% ipython --no-banner

In [1]: import numpy as np

In [2]: import numpy.linalg as la

In [3]: np.set_printoptions(precision=1, suppress=True, linewidth=140)

In [4]: E = np.loadtxt("x.csv", delimiter=",")

In [5]: E
Out[5]: 
array([[ 2., -1.,  0.,  0.],
       [ 2., -1.,  0.,  0.],
       [ 0.,  0.,  2., -1.],
       [ 0.,  0.,  2., -1.]])

In [6]: # rows 0 and 1 are equal

In [7]: E @ E
Out[7]: 
array([[ 2., -1.,  0.,  0.],
       [ 2., -1.,  0.,  0.],
       [ 0.,  0.,  2., -1.],
       [ 0.,  0.,  2., -1.]])

In [8]: np.sort(np.abs(la.eigvals(E)))
Out[8]: array([0., 0., 1., 1.])

In [9]: np.allclose(E @ E.T, E.T @ E)
Out[9]: False

In [10]: la.matrix_power(E, 3)
Out[10]: 
array([[ 2., -1.,  0.,  0.],
       [ 2., -1.,  0.,  0.],
       [ 0.,  0.,  2., -1.],
       [ 0.,  0.,  2., -1.]])

In [11]: print(np.round(la.det(E), 1))
0.0

In [12]: rank = la.matrix_rank(E)

In [13]: rank
Out[13]: np.int64(2)

In [14]: N = la.svd(E)[2][rank:].T

In [15]: np.round(E @ N, 1) + 0
Out[15]: 
array([[0., 0.],
       [0., 0.],
       [0., 0.],
       [0., 0.]])

In [16]: [int(la.matrix_rank(np.delete(E, i, axis=0))) for i in range(4)]
Out[16]: [2, 2, 2, 2]

In [17]: print(np.allclose(E @ N, 0))
True

In [18]: la.matrix_rank(E.T @ E), la.matrix_rank(E @ E.T)
Out[18]: (np.int64(2), np.int64(2))

In [19]: proj = np.triu(np.array([[0, 0, 1, 2], [2, 1, 2, 0], [1, 1, 0, 2], [2, 1, 1, 2]]), 1) + np.eye(4)

In [20]: M2 = proj @ E @ la.inv(proj)

In [21]: np.trace(M2), np.trace(E)
Out[21]: (np.float64(2.0), np.float64(2.0))

In [22]: np.round(np.poly(M2), 1) + 0
Out[22]: array([ 1., -2.,  1.,  0.,  0.])
